In [1]: import numpy as np

In [2]: np.set_printoptions(precision=2, suppress=True, linewidth=140, sign=" ")

In [3]: A = np.loadtxt("m.csv", delimiter=",")

In [4]: A
Out[4]: 
array([[ 0.,  0.,  0.,  0.,  0.,  0.,  1.,  0.,  0.,  0.,  0.,  0.,  0.],
       [ 0.,  0.,  0.,  0.,  0.,  0.,  0.,  0.,  0.,  1.,  0.,  0.,  0.],
       [ 0.,  0.,  0.,  0.,  0.,  0.,  0.,  0.,  0.,  0.,  0.,  0.,  1.],
       [ 0.,  0.,  0.,  0.,  0.,  0.,  0.,  1.,  0.,  0.,  0.,  0.,  0.],
       [ 0.,  0.,  1.,  0.,  0.,  0.,  0.,  0.,  0.,  0.,  0.,  0.,  0.],
       [ 0.,  0.,  0.,  0.,  1.,  0.,  0.,  0.,  0.,  0.,  0.,  0.,  0.],
       [ 0.,  0.,  0.,  0.,  0.,  0.,  0.,  0.,  0.,  0.,  0.,  1.,  0.],
       [ 1.,  0.,  0.,  0.,  0.,  0.,  0.,  0.,  0.,  0.,  0.,  0.,  0.],
       [ 0.,  0.,  0.,  0.,  0.,  0.,  0.,  0.,  1.,  0.,  0.,  0.,  0.],
       [ 0.,  0.,  0.,  0.,  0.,  0.,  0.,  0.,  0.,  0.,  1.,  0.,  0.],
       [ 0.,  0.,  0.,  1.,  0.,  0.,  0.,  0.,  0.,  0.,  0.,  0.,  0.],
       [ 0.,  0.,  0.,  0.,  0.,  1.,  0.,  0.,  0.,  0.,  0.,  0.,  0.],
       [ 0.,  1.,  0.,  0.,  0.,  0.,  0.,  0.,  0.,  0.,  0.,  0.,  0.]])

In [5]: # 2 groups of indices that never mix

In [6]: x0 = np.array([1, 1, -2, -2, -1, 0, 2, -1, 0, -3, -3, -2, 0])

In [7]: 13 - np.linalg.matrix_rank(A - np.eye(13), tol=1e-8)
Out[7]: np.int64(2)

In [8]: round(float(np.linalg.norm(x0)), 2), round(np.linalg.norm(A @ x0), 2)
Out[8]: (6.16, np.float64(6.16))

In [9]: [p for p in range(1, 25) if np.allclose(np.linalg.matrix_power(A, p), np.eye(13))]
Out[9]: [12, 24]

In [10]: np.flatnonzero(np.linalg.matrix_power((A != 0) + (A.T != 0) + np.eye(13), 13)[7])
Out[10]: array([  0,   1,   2,   3,   4,   5,   6,   7,   9,  10,  11,  12])

In [11]: np.round(np.sort(np.linalg.eigvals(A).real), 2) + 0
Out[11]: array([-1.  , -0.87, -0.87, -0.5 , -0.5 ,  0.  ,  0.  ,  0.5 ,  0.5 ,  0.87,  0.87,  1.  ,  1.  ])

In [12]: E = np.load("data.npy")

In [13]: E
Out[13]: 
array([[ 3.6 , -3.18, -4.12, -0.22],
       [ 1.21, -1.12, -2.9 ,  0.24],
       [ 1.01,  2.05,  6.4 , -0.85],
       [ 2.72, -3.11, -0.5 , -2.04],
       [ 3.07, -4.73,  1.36, -2.1 ],
       [-0.26, -2.8 , -0.67, -0.15],
       [-0.3 , -3.57, -4.3 ,  0.05],
       [-0.06,  1.68,  4.83, -0.85],
       [ 1.93, -0.77,  6.29, -2.95],
       [ 0.36,  0.9 ,  4.78, -2.84],
       [ 0.68, -2.76, -1.19, -1.38],
       [ 0.92, -3.28, -2.35, -0.18],
       [ 2.01, -3.81,  1.45, -0.81],
       [ 1.18, -4.92, -2.44, -2.2 ],
       [ 3.04, -3.16, -2.32,  0.59],
       [-0.03, -2.85, -2.97,  0.49],
       [-0.37, -2.21,  4.86, -2.2 ],
       [ 2.31, -2.78, -2.63,  0.78],
       [ 1.11,  0.11,  5.19, -1.39],
       [ 1.74, -0.65,  5.47, -2.02],
       [ 1.89, -1.59, -2.34, -2.05],
       [ 2.93, -4.18,  1.22, -1.79],
       [ 2.63, -2.3 , -2.33,  1.35]])

In [14]: gram = np.cov(E, rowvar=False)

In [15]: np.corrcoef(E.T)
Out[15]: 
array([[ 1.  , -0.35, -0.19,  0.03],
       [-0.35,  1.  ,  0.66, -0.15],
       [-0.19,  0.66,  1.  , -0.61],
       [ 0.03, -0.15, -0.61,  1.  ]])

In [16]: E.std(axis=0)
Out[16]: array([ 1.19,  1.88,  3.59,  1.21])

In [17]: gram.shape
Out[17]: (4, 4)
